$ ipython --no-banner

In [1]: import numpy as np

In [2]: np.set_printoptions(precision=3, suppress=True, linewidth=160, sign=" ")

In [3]: E = np.load("run18.npy")

In [4]: E
Out[4]: 
array([[ 0.,  0., -1.,  0.],
       [ 0.,  0.,  0., -1.],
       [-1.,  0.,  0.,  0.],
       [ 0., -1.,  0.,  0.]])

In [5]: # columns are unit length and at right angles

In [6]: w, vecs = np.linalg.eigh(E)

In [7]: vec = np.array([1, -1, 0, 0])

In [8]: np.abs(E).sum(axis=1).max(), np.abs(w).max()
Out[8]: (np.float64(1.0), np.float64(1.0))

In [9]: np.round(vecs * np.abs(w) @ vecs.T, 3) + 0
Out[9]: 
array([[ 1.,  0.,  0.,  0.],
       [ 0.,  1.,  0.,  0.],
       [ 0.,  0.,  1.,  0.],
       [ 0.,  0.,  0.,  1.]])

In [10]: w, vecs = np.linalg.eig(E)

In [11]: w
Out[11]: array([ 1., -1.,  1., -1.])

In [12]: np.sort(np.linalg.eigvals(np.linalg.inv(E)))
Out[12]: array([-1., -1.,  1.,  1.])

In [13]: np.sort(np.linalg.eigvals(E.T))
Out[13]: array([-1., -1.,  1.,  1.])

In [14]: print(np.prod(w))
1.0

In [15]: print(np.sort(np.linalg.eigvals(E @ E)))
[ 1.  1.  1.  1.]

In [16]: T = np.stack([E, 4 * E, E[::-1]])

In [17]: T.shape
Out[17]: (3, 4, 4)

In [18]: T.sum(axis=0)
Out[18]: 
array([[ 0., -1., -5.,  0.],
       [-1.,  0.,  0., -5.],
       [-5.,  0.,  0., -1.],
       [ 0., -5., -1.,  0.]])

In [19]: (T @ E.T).shape
Out[19]: (3, 4, 4)

In [20]: print(np.linalg.matrix_rank(T.reshape(3, -1)))
2

In [21]: A = np.cumsum(np.array([[-3, 0, 3],
    ...:     [2, 1, 3],
    ...:     [0, -2, -3],
    ...:     [-1, 0, -3],
    ...:     [-3, -1, 3],
    ...:     [-2, -2, -2],
    ...:     [-1, 0, 1],
    ...:     [2, 0, 1],
    ...:     [0, 0, 1],
    ...:     [3, 0, -3],
    ...:     [-2, 1, 3],
    ...:     [0, 2, 1],
    ...:     [3, 3, -1],
    ...:     [-1, -1, -2],
    ...:     [0, 3, 0],
    ...:     [-1, -2, 1],
    ...:     [-3, 2, -2],
    ...:     [1, 1, -2],
    ...:     [3, -1, 3],
    ...:     [1, 0, 1],
    ...:     [-1, 0, 1],
    ...:     [-3, -2, 2]]), axis=0)

In [22]: A
Out[22]: 
array([[-3,  0,  3],
       [-1,  1,  6],
       [-1, -1,  3],
       [-2, -1,  0],
       [-5, -2,  3],
       [-7, -4,  1],
       [-8, -4,  2],
       [-6, -4,  3],
       [-6, -4,  4],
       [-3, -4,  1],
       [-5, -3,  4],
       [-5, -1,  5],
       [-2,  2,  4],
       [-3,  1,  2],
       [-3,  4,  2],
       [-4,  2,  3],
       [-7,  4,  1],
       [-6,  5, -1],
       [-3,  4,  2],
       [-2,  4,  3],
       [-3,  4,  4],
       [-6,  2,  6]])

In [23]: vec = np.array([0, 0, 3])

In [24]: a = np.maximum(A @ vec, 0)

In [25]: print(np.maximum(A @ (3 * vec), 0))
[ 27  54  27   0  27   9  18  27  36   9  36  45  36  18  18  27   9   0  18  27  36  54]

In [26]: np.flatnonzero(a > 1e-9)
Out[26]: array([  0,   1,   2,   4,   5,   6,   7,   8,   9,  10,  11,  12,  13,  14,  15,  16,  18,  19,  20,  21])

In [27]: ang = np.radians(60)

In [28]: r_ = np.eye(3)

In [29]: r_[1, 1] = r_[2, 2] = np.cos(ang)

In [30]: r_[1, 2], r_[2, 1] = -np.sin(ang), np.sin(ang)

In [31]: r_
Out[31]: 
array([[ 1.   ,  0.   ,  0.   ],
       [ 0.   ,  0.5  , -0.866],
       [ 0.   ,  0.866,  0.5  ]])

In [32]: B = A @ r_.T

In [33]: print(np.allclose(np.linalg.norm(A, axis=1), np.linalg.norm(B, axis=1)))
True

In [34]: print(np.abs(B - A).max(axis=0))
[ 0.     6.196  5.464]

In [35]: np.allclose(A @ A.T, B @ B.T)
Out[35]: True

In [36]: np.linalg.svd(A, compute_uv=False), np.linalg.svd(B, compute_uv=False)
Out[36]: (array([ 24.816,  14.727,   9.071]), array([ 24.816,  14.727,   9.071]))

In [37]: Xc = A - A.mean(axis=0)

In [38]: U, sv, vt = np.linalg.svd(Xc, full_matrices=False)

In [39]: np.abs(vt[0]).argmax()
Out[39]: np.int64(1)

In [40]: np.abs(U[:, 0]).argmax()
Out[40]: np.int64(6)

In [41]: np.abs(vt[-1])
Out[41]: array([ 0.564,  0.19 ,  0.804])

In [42]: print(vt[0] * np.sign(vt[0, np.abs(vt[0]).argmax()]))
[ 0.298  0.954 -0.016]

In [43]: print(round((sv ** 2).sum() ** 2 / (sv ** 4).sum(), 3))
2.181

In [44]: sv
Out[44]: array([ 15.087,   9.262,   7.41 ])

In [45]: (np.sign(U[:, 0]) == np.sign(U[0, 0])).astype(int)
Out[45]: array([ 1,  1,  0,  0,  0,  0,  0,  0,  0,  0,  0,  0,  1,  1,  1,  1,  1,  1,  1,  1,  1,  1])

In [46]: np.linalg.matrix_rank(Xc)
Out[46]: np.int64(3)

In [47]: print(sv ** 2 / (sv ** 2).sum())
[ 0.618  0.233  0.149]

In [48]: print(np.round(np.linalg.norm(A, 1), 3), round(np.linalg.norm(A, np.inf), 3))
91.0 14.0

In [49]: round(np.linalg.norm(A, "nuc"), 3)
Out[49]: np.float64(48.614)

In [50]: round(np.linalg.norm(A) ** 2 / np.linalg.norm(A, 2) ** 2, 3)
Out[50]: np.float64(1.486)

In [51]: X = np.array([[0, 2, 3, 2], [0, 0, 2, 1], [0, 0, 0, -1], [0, 0, 0, 0]])

In [52]: # rank 3

In [53]: U, sv, vt = np.linalg.svd(X)

In [54]: vecs = vt[:(sv > 1e-8).sum()]

In [55]: rng = np.random.default_rng(8587)

In [56]: vec = X[2] + -2 * X[0] + rng.integers(2) * np.eye(4)[3]

In [57]: vec
Out[57]: array([ 0., -4., -6., -4.])

In [58]: np.diag(vecs.T @ vecs)
Out[58]: array([ 0.,  1.,  1.,  1.])

In [59]: f = np.array([8, 6])

In [60]: np.convolve(X[1], f)
Out[60]: array([  0,   0,  16,  20,   6])

In [61]: P = np.triu(np.array([[0, -1, -1, -1], [0, -1, 2, -2], [0, 2, 2, -1], [2, 2, -2, 2]]), 1) + np.eye(4)

In [62]: B = P @ X @ np.linalg.inv(P)

In [63]: B
Out[63]: 
array([[ 0.,  2., -3.,  3.],
       [ 0.,  0.,  2.,  1.],
       [ 0.,  0.,  0., -1.],
       [ 0.,  0.,  0.,  0.]])

In [64]: np.poly(B)
Out[64]: array([ 1.,  0.,  0.,  0.,  0.])

In [65]: round(np.linalg.det(B), 3)
Out[65]: np.float64(0.0)

In [66]: print(P @ X - X @ P)
[[ 0.  0. -6.  7.]
 [ 0.  0.  0.  0.]
 [ 0.  0.  0.  0.]
 [ 0.  0.  0.  0.]]

In [67]: np.zeros(4, 4)
Traceback (most recent call last):
  Cell In[67], line 1
    np.zeros(4, 4)
TypeError: Cannot interpret '4' as a data type


In [68]: np.linalg.svd(X, compute_uv=False)
Out[68]: array([ 4.609,  1.   ,  0.868,  0.   ])

In [69]: np.linalg.matrix_rank(X)
Out[69]: np.int64(3)

In [70]: X - X[0]
Out[70]: 
array([[ 0,  0,  0,  0],
       [ 0, -2, -1, -1],
       [ 0, -2, -3, -3],
       [ 0, -2, -3, -2]])

In [71]: X.mean(axis=0)
Out[71]: array([ 0.  ,  0.5 ,  1.25,  0.5 ])

In [72]: np.count_nonzero(X)
Out[72]: np.int64(6)

In [73]: M = np.load("w.npy")

In [74]: M
Out[74]: 
array([[ 5.,  1.,  1.,  1.],
       [ 1.,  5.,  1.,  1.],
       [ 1.,  1.,  5.,  1.],
       [ 1.,  1.,  1.,  5.]])

In [75]: P = np.triu(np.array([[-3, -4, 4, -3], [1, 2, -2, 0], [5, -1, -2, -4], [-1, -1, -1, -3]]), 1) + np.eye(4)

In [76]: B = P @ M @ np.linalg.inv(P)

In [77]: np.round(np.linalg.det(B), 3)
Out[77]: np.float64(512.0)

In [78]: print(B)
[[  2. -10. -14. -64.]
 [ -1.  -1.  -7. -32.]
 [ -3. -15. -17. -96.]
 [  1.   5.   7.  36.]]

In [79]: data = np.loadtxt("dump.csv", delimiter=",")

In [80]: data
Out[80]: 
array([[-2.062,  0.   , -9.602],
       [-1.104,  0.   , -6.301],
       [-0.637,  0.   , -4.611],
       [-0.354,  0.   , -3.528],
       [ 0.032,  0.   , -1.833],
       [ 0.128,  0.   , -1.212],
       [ 0.148,  0.   , -0.846],
       [ 0.002,  0.   , -0.077],
       [ 0.03 ,  0.   ,  0.41 ],
       [ 0.037,  0.   ,  0.465],
       [ 0.058,  0.   ,  0.608],
       [ 0.078,  0.   ,  0.731],
       [ 0.111,  0.   ,  0.917],
       [ 0.406,  0.   ,  2.254],
       [ 2.087,  0.   ,  8.294],
       [ 5.282,  0.   , 18.773],
       [ 5.971,  0.   , 20.982],
       [ 9.449,  0.   , 32.003]])

In [81]: U, sv, vt = np.linalg.svd(data)

In [82]: vecs = vt[:(sv > 1e-8).sum()]

In [83]: vec = data[6] + 3 * data[9] + rng.integers(2) * np.eye(3)[1]

In [84]: vec
Out[84]: array([ 0.259,  1.   ,  0.549])

In [85]: np.allclose(vecs.T @ vecs @ vec, vec)
Out[85]: False

In [86]: np.round(vecs.T @ vecs, 3) + 0
Out[86]: 
array([[ 1.,  0.,  0.],
       [ 0.,  0.,  0.],
       [ 0.,  0.,  1.]])

In [87]: [round(float(x), 3) for x in np.linalg.svd(data, compute_uv=False)[:3]]
Out[87]: [47.169, 1.594, 0.0]

In [88]: np.argsort(-np.linalg.norm(data, axis=0).round(6), kind="stable")[:3]
Out[88]: array([ 2,  0,  1])

In [89]: rk = np.linalg.matrix_rank(data)

In [90]: rk
Out[90]: np.int64(2)

In [91]: null = np.linalg.svd(data)[2][rk:].T

In [92]: null.shape
Out[92]: (3, 1)

In [93]: [int(np.linalg.matrix_rank(np.delete(data, i, axis=0))) for i in range(18)]
Out[93]: [2, 2, 2, 2, 2, 2, 2, 2, 2, 2, 2, 2, 2, 2, 2, 2, 2, 2]

In [94]: print(data @ null)
[[ 0.]
 [ 0.]
 [ 0.]
 [ 0.]
 [ 0.]
 [ 0.]
 [ 0.]
 [ 0.]
 [ 0.]
 [ 0.]
 [ 0.]
 [ 0.]
 [ 0.]
 [ 0.]
 [ 0.]
 [ 0.]
 [ 0.]
 [ 0.]]

In [95]: null @ null.T
Out[95]: 
array([[ 0.,  0.,  0.],
       [ 0.,  1.,  0.],
       [ 0.,  0.,  0.]])

In [96]: print(np.allclose(data @ null, 0))
True

In [97]: print([int(np.linalg.matrix_rank(data[:i])) for i in range(1, len(data) + 1)])
[1, 2, 2, 2, 2, 2, 2, 2, 2, 2, 2, 2, 2, 2, 2, 2, 2, 2]

In [98]: np.linalg.norm(E, axis=0)
Out[98]: array([ 1.,  1.,  1.,  1.])

In [99]: print(np.linalg.pinv(E))
[[ 0.  0. -1.  0.]
 [ 0.  0.  0. -1.]
 [-1.  0.  0.  0.]
 [ 0. -1.  0.  0.]]

In [100]: m1 = np.load("test9.npy")

In [101]: print(m1)
[[ 3.257 -2.766  0.418]
 [10.34  -9.63  -2.016]
 [ 1.518 -0.289  0.751]
 [ 4.928 -0.489 -1.456]
 [ 2.182 -2.107  0.915]
 [-2.738  7.247  1.076]
 [-0.32   1.669  1.323]
 [ 5.742  1.393 -2.626]
 [ 2.25  -1.522  0.674]
 [-4.047  4.736  2.786]
 [ 6.864 -7.053 -0.558]
 [-5.523  4.908  3.713]
 [ 2.891 -2.926  0.715]
 [ 0.359 -1.166  1.816]
 [ 3.983 -1.026 -0.647]
 [ 2.802  1.42  -0.674]
 [ 1.796  0.073  0.445]
 [ 5.203 -0.88  -1.509]
 [ 3.559 -1.363 -0.252]
 [-0.606  4.997  0.405]
 [-1.128  6.566  0.23 ]
 [ 5.709 -0.974 -1.815]
 [ 5.114 -5.465  0.079]]

In [102]: Xc = (m1 - m1.mean(axis=0)) / m1.std(axis=0)

In [103]: Xc.std(axis=0)
Out[103]: array([ 1.,  1.,  1.])

In [104]: c = np.linalg.lstsq(np.delete(Xc, 1, axis=1), Xc[:, 1])[0]

In [105]: round(float(1 - np.var(Xc[:, 1] - np.delete(Xc, 1, axis=1) @ c)), 3)
Out[105]: 1.0

In [106]: print(np.abs(c).argmax())
0

In [107]: c
Out[107]: array([-1.78 , -1.096])

In [108]: C2 = np.cov(m1, rowvar=False)

In [109]: print(np.argwhere(np.triu(np.abs(np.corrcoef(m1.T)) > 0.8, 1)))
[[ 0  1]
 [ 0  2]]

In [110]: print(np.corrcoef(m1.T))
[[ 1.    -0.833 -0.863]
 [-0.833  1.     0.441]
 [-0.863  0.441  1.   ]]

In [111]: C2
Out[111]: 
array([[ 13.483, -12.628,  -4.78 ],
       [-12.628,  17.025,   2.743],
       [ -4.78 ,   2.743,   2.272]])

In [112]: z = m1[:, 2] > np.median(m1[:, 2])

In [113]: f = m1[z].mean(axis=0) - m1[~z].mean(axis=0)

In [114]: f
Out[114]: array([-4.228,  1.756,  2.233])

In [115]: np.argsort(-np.abs(f).round(6), kind="stable")
Out[115]: array([ 0,  2,  1])

In [116]: round(float((((m1 - m1.mean(axis=0)) @ f > 0) == z).mean()), 3)
Out[116]: 0.739

In [117]: ((m1 - m1.mean(axis=0)) @ f > 0).astype(int)
Out[117]: array([ 0,  0,  1,  0,  0,  1,  1,  0,  0,  1,  0,  1,  0,  1,  0,  0,  1,  0,  0,  1,  1,  0,  0])

In [118]: Xc = m1 - m1.mean(axis=0)

In [119]: U, sv, vt = np.linalg.svd(Xc, full_matrices=False)

In [120]: np.round(sv ** 2 / (sv ** 2).sum(), 3) + 0
Out[120]: array([ 0.885,  0.115,  0.   ])

In [121]: print(np.abs(vt[0]).argmax())
1

In [122]: np.abs(vt[-1])
Out[122]: array([ 0.535,  0.267,  0.802])

In [123]: print(np.round(Xc.mean(axis=0), 3) + 0)
[ 0.  0.  0.]

In [124]: dist = np.linalg.norm(m1[:, None] - m1[None], axis=-1)

In [125]: print(dist[:5, :5])
[[  0.     10.159   3.045   3.39    1.355]
 [ 10.159   0.     13.143  10.638  11.478]
 [  3.045  13.143   0.      4.067   1.942]
 [  3.39   10.638   4.067   0.      3.972]
 [  1.355  11.478   1.942   3.972   0.   ]]

In [126]: np.linalg.matrix_rank(dist ** 2)
Out[126]: np.int64(5)
